$ python3 -q
>>> import numpy as np
>>> np.set_printoptions(precision=3, suppress=True, linewidth=140, floatmode="fixed")
>>> rnd = lambda a: np.round(a, 3) + 0
>>> M = np.load("out9.npy")
>>> M
array([[  41.000,   33.000,   16.000,    0.000],
       [   4.000,   -6.000,    2.000,    0.000],
       [-104.000,  -69.000,  -43.000,    0.000],
       [ 104.000,   69.000,   34.000,   -9.000]])
>>> round(np.log10(np.linalg.cond(M)))
3
>>> np.linalg.matrix_rank(M, rtol=0.1)
np.int64(1)
>>> rnd(np.linalg.norm(M, 2) / np.linalg.norm(M))
np.float64(0.998)
>>> np.argsort(-np.linalg.norm(M, axis=0).round(6), kind="stable")[:3]
array([0, 1, 2])
>>> rnd(np.abs(np.linalg.svd(M)[2][-1]))
array([0.313, 0.051, 0.676, 0.665])
>>> x = np.array([2, -4, 2, 4])
>>> rhs = M @ x
>>> coef, lr = np.zeros(4), 1 / np.linalg.norm(M, 2) ** 2
>>> for i in range(10):
...     coef -= lr * M.T @ (M @ coef - rhs)
...     if i % 2 == 0: print(i, round(np.linalg.norm(M @ coef - rhs), 3))
... 
0 54.237
2 53.994
4 53.752
6 53.511
8 53.271
>>> print(rnd(coef))
[-0.040 -0.131  0.052  0.062]
>>> O, vecs = np.linalg.qr(M[:, :3])[0], np.linalg.qr(M[:, 3:])[0]
>>> s = np.linalg.svd(O.T @ vecs, compute_uv=False)
>>> rnd(s)
array([0.998])
>>> (s > 0.9).sum()
np.int64(1)
>>> rnd(np.linalg.norm(O @ O.T - vecs @ vecs.T, 2))
np.float64(1.0)
>>> f = np.array([-2, 0])
>>> np.cross(M[2, :3], M[0, :3])
array([ 315.000,  -99.000, -603.000])
>>> np.array([np.convolve(row, f, "same") for row in M])
array([[ -82.000,  -66.000,  -32.000,    0.000],
       [  -8.000,   12.000,   -4.000,    0.000],
       [ 208.000,  138.000,   86.000,    0.000],
       [-208.000, -138.000,  -68.000,   18.000]])
>>> np.polyval(f, M[2])
array([208.000, 138.000,  86.000,   0.000])
>>> E = np.load("block5.npy")
>>> E
array([[0, 2, 2, 0],
       [0, 0, 3, 0],
       [0, 0, 0, 1],
       [0, 0, 0, 0]])
>>> rnd(np.linalg.eigvals(E).sum().real)
np.float64(0.0)
>>> np.kron(np.eye(2, dtype=int), E)
array([[0, 2, 2, 0, 0, 0, 0, 0],
       [0, 0, 3, 0, 0, 0, 0, 0],
       [0, 0, 0, 1, 0, 0, 0, 0],
       [0, 0, 0, 0, 0, 0, 0, 0],
       [0, 0, 0, 0, 0, 2, 2, 0],
       [0, 0, 0, 0, 0, 0, 3, 0],
       [0, 0, 0, 0, 0, 0, 0, 1],
       [0, 0, 0, 0, 0, 0, 0, 0]])
>>> print(rnd(np.linalg.eigvals(E)))
[0.000 0.000 0.000 0.000]
>>> print(np.poly(E))
[1.000 0.000 0.000 0.000 0.000]
>>> np.einsum("ij,ji->", E, E)
np.int64(0)
>>> left, s, Vt = np.linalg.svd(E)
>>> vecs = Vt[:(s > 1e-8).sum()]
>>> rng = np.random.default_rng(7072)
>>> x = E[3] + 2 * E[0] + rng.integers(2) * np.eye(4)[1]
>>> print(x)
[0.000 5.000 4.000 0.000]
>>> rnd(np.linalg.norm(x - vecs.T @ vecs @ x))
np.float64(0.0)
>>> rnd(vecs.T @ vecs)
array([[0.000, 0.000, 0.000, 0.000],
       [0.000, 1.000, 0.000, 0.000],
       [0.000, 0.000, 1.000, 0.000],
       [0.000, 0.000, 0.000, 1.000]])
>>> np.linalg.matrix_rank(np.vstack([E, x]))
np.int64(3)
>>> P = np.triu(np.array([[8, 5, 7, 4], [3, 3, 0, 9], [8, 0, 6, 6], [9, 9, 1, 3]]), 1) + np.eye(4)
>>> out = P @ E @ np.linalg.inv(P)
>>> np.trace(out), np.trace(E)
(np.float64(0.0), np.int64(0))
>>> np.poly(out)
array([1.000, 0.000, 0.000, 0.000, 0.000])
>>> rnd(np.linalg.det(out))
np.float64(0.0)
>>> np.linalg.matrix_rank(out)
np.int64(3)
>>> np.linalg.matrix_rank(E - E[0, 0] * np.eye(4))
np.int64(3)
>>> rnd(np.sort(np.linalg.eigvals(E)))
array([0.000, 0.000, 0.000, 0.000])
>>> np.linalg.matrix_power(E - np.diag(np.diag(E)), 4)
array([[0, 0, 0, 0],
       [0, 0, 0, 0],
       [0, 0, 0, 0],
       [0, 0, 0, 0]])
>>> E @ E
array([[0, 0, 6, 2],
       [0, 0, 0, 3],
       [0, 0, 0, 0],
       [0, 0, 0, 0]])
>>> mat = np.loadtxt("sample12.csv", delimiter=",")
>>> rnd(mat)
array([[0.281, 0.449],
       [0.449, 0.719]])
>>> r = np.linalg.matrix_rank(mat)
>>> r
np.int64(1)
>>> ns = np.linalg.svd(mat)[2][r:].T
>>> [int(np.linalg.matrix_rank(mat[:, :j + 1])) for j in range(2)]
[1, 1]
>>> rnd(mat @ ns)
array([[0.000],
       [0.000]])
>>> rnd(ns[:, 0] / ns[np.abs(ns[:, 0]).round(6).argmax(), 0])
array([ 1.000, -0.625])
>>> np.linalg.matrix_rank(mat.T @ mat), np.linalg.matrix_rank(mat @ mat.T)
(np.int64(1), np.int64(1))
>>> ns.shape
(2, 1)
>>> [int(np.linalg.matrix_rank(mat[:i])) for i in range(1, len(mat) + 1)]
[1, 1]
>>> np.allclose(mat @ ns, 0)
True
>>> left, s, Vt = np.linalg.svd(mat)
>>> print(np.argmax(s[:-1] / (s[1:] + 1e-6)) + 1)
1
>>> out = left[:, :1] @ np.diag(s[:1]) @ Vt[:1]
>>> rnd(out)
array([[0.281, 0.449],
       [0.449, 0.719]])
>>> rnd(np.abs(mat - out).max())
np.float64(0.0)
>>> rnd(np.linalg.norm(mat - out) / np.linalg.norm(mat))
np.float64(0.0)
>>> rnd(np.linalg.norm(mat - out, 2)), rnd(s[1])
(np.float64(0.0), np.float64(0.0))
>>> ev, vecs = np.linalg.eigh(mat)
>>> rnd(np.linalg.eigvalsh(mat @ mat))
array([0.000, 1.000])
>>> rnd(np.linalg.svd(mat, compute_uv=False))
array([1.000, 0.000])
>>> P = np.triu(np.array([[-1, 3], [3, 2]]), 1) + np.eye(2)
>>> out = P @ mat @ np.linalg.inv(P)
>>> print(rnd(np.poly(out)))
[ 1.000 -1.000  0.000]
>>> rnd(out)
array([[ 1.629, -2.281],
       [ 0.449, -0.629]])
>>> left, s, Vt = np.linalg.svd(mat)
>>> vecs = Vt[:(s > 1e-8).sum()]
>>> x = mat[1] + -2 * mat[0] + rng.integers(2) * np.eye(2)[0]
>>> rnd(x)
array([ 0.888, -0.180])
>>> print(rnd(np.diag(vecs.T @ vecs)))
[0.281 0.719]
>>> np.allclose(vecs.T @ vecs @ x, x)
False
>>> J = np.diag(3 * np.array([2, -2, 3, -3])) + np.array([[3, 1, 2, 0], [-1, -1, -1, 0], [-3, 1, -1, 2], [1, 1, 1, 3]])
>>> J
array([[ 9,  1,  2,  0],
       [-1, -7, -1,  0],
       [-3,  1,  8,  2],
       [ 1,  1,  1, -6]])
>>> f, r1 = J[0], J[1]
>>> print(f @ f)
86
>>> f @ r1
np.int64(-18)
>>> pr = (f @ r1) / (f @ f) * f
>>> rnd(np.linalg.norm(f + r1) ** 2 + np.linalg.norm(f - r1) ** 2)
np.float64(274.0)
>>> print(np.linalg.matrix_rank(np.outer(f, r1)))
1
>>> f = np.array([0, 3, 0, 1])
>>> out = J + np.outer(f, np.eye(4)[0])
>>> np.linalg.matrix_rank(np.linalg.inv(out) - np.linalg.inv(J), tol=1e-8)
np.int64(1)
>>> A = np.arange(12).reshape(4, 3) + 3
>>> A
array([[ 3,  4,  5],
       [ 6,  7,  8],
       [ 9, 10, 11],
       [12, 13, 14]])
>>> # looks like rank 2
>>> x = np.array([-6, 5, -7])
>>> h1 = np.maximum(A @ x, 0)
>>> A.T @ h1
array([0, 0, 0])
>>> print(h1)
[0 0 0 0]
>>> np.maximum(A @ (3 * x), 0)
array([0, 0, 0, 0])
>>> np.flatnonzero(h1 > 1e-9)
array([], dtype=int64)
>>> left, s, Vt = np.linalg.svd(A)
>>> rnd(s)
array([31.764,  1.035,  0.000])
>>> out = left[:, :2] @ np.diag(s[:2]) @ Vt[:2]
>>> np.linalg.matrix_rank(A, rtol=0.05)
np.int64(1)
>>> rnd(np.linalg.norm(A - out) / np.linalg.norm(A))
np.float64(0.0)
>>> th = np.radians(180)
>>> R = np.eye(3)
>>> R[0, 0] = R[1, 1] = np.cos(th)
>>> R[0, 1], R[1, 0] = -np.sin(th), np.sin(th)
>>> print(rnd(R))
[[-1.000  0.000  0.000]
 [ 0.000 -1.000  0.000]
 [ 0.000  0.000  1.000]]
>>> out = A @ R.T
>>> rnd(np.linalg.det(R)), np.trace(R)
(np.float64(1.0), np.float64(-1.0))
>>> print(np.allclose(np.linalg.norm(A, axis=1), np.linalg.norm(out, axis=1)))
True
>>> np.allclose(A @ A.T, out @ out.T)
True
>>> rnd(np.linalg.svd(A, compute_uv=False)), rnd(np.linalg.svd(out, compute_uv=False))
(array([31.764,  1.035,  0.000]), array([31.764,  1.035,  0.000]))
>>> rnd(out)
array([[ -3.000,  -4.000,   5.000],
       [ -6.000,  -7.000,   8.000],
       [ -9.000, -10.000,  11.000],
       [-12.000, -13.000,  14.000]])
>>> np.abs(out - A).max(axis=0)
array([24.000, 26.000,  0.000])
>>> left, s, Vt = np.linalg.svd(out)
>>> vecs = Vt[:(s > 1e-8).sum()]
>>> x = out[1] + 4 * out[0] + rng.integers(2) * np.eye(3)[1]
>>> rnd(x)
array([-18.000, -23.000,  28.000])
>>> rnd(np.diag(vecs.T @ vecs))
array([0.833, 0.333, 0.833])
>>> print(rnd(vecs.T @ vecs))
[[ 0.833  0.333  0.167]
 [ 0.333  0.333 -0.333]
 [ 0.167 -0.333  0.833]]
>>> W0 = np.load("x.npy")
>>> W0
array([[ 0.300, -1.400,  0.400],
       [ 0.900,  0.500,  0.200],
       [-1.400,  0.400, -2.100],
       [-1.800,  1.400, -0.300]])
>>> th = np.radians(135)
>>> R = np.eye(3)
>>> R[2, 2] = R[1, 1] = np.cos(th)
>>> R[2, 1], R[1, 2] = -np.sin(th), np.sin(th)
>>> rnd(R)
array([[ 1.000,  0.000,  0.000],
       [ 0.000, -0.707,  0.707],
       [ 0.000, -0.707, -0.707]])
>>> out = W0 @ R.T
>>> np.allclose(W0 @ W0.T, out @ out.T)
True
>>> np.allclose(np.linalg.norm(W0, axis=1), np.linalg.norm(out, axis=1))
True
>>> rnd(np.abs(out - W0).max(axis=0))
array([0.000, 2.673, 3.302])
>>> rnd(out)
array([[ 0.300,  1.273,  0.707],
       [ 0.900, -0.212, -0.495],
       [-1.400, -1.768,  1.202],
       [-1.800, -1.202, -0.778]])
>>> out = np.c_[W0[:, :1] @ np.array([[5]]), np.array([3, 3, 2, 1])]
>>> print(out)
[[ 1.500  3.000]
 [ 4.500  3.000]
 [-7.000  2.000]
 [-9.000  1.000]]
>>> np.linalg.matrix_rank(out)
np.int64(2)
>>> rnd(np.linalg.norm(np.linalg.qr(W0)[0].T @ out, axis=0) ** 2 / ((out ** 2).sum(axis=0) + 1e-12))
array([1.000, 0.098])
>>> P = W0 @ np.linalg.solve(W0.T @ W0, W0.T)
>>> print(np.linalg.matrix_rank(np.eye(4) - P))
1
>>> rnd(P @ W0[:, 0])
array([ 0.300,  0.900, -1.400, -1.800])
>>> W1 = np.array([[0, -1], [-1, -1]])
>>> coef = np.array([3, -1])
>>> H = np.maximum(mat @ W1 + coef, 0)
>>> np.linalg.matrix_rank(H)
np.int64(1)
>>> rnd(H)
array([[2.551, 0.000],
       [2.281, 0.000]])
>>> Z = np.array([[1, 1], [0, 1]])
>>> (H @ Z).round(6).argmax(axis=1)
array([0, 0])
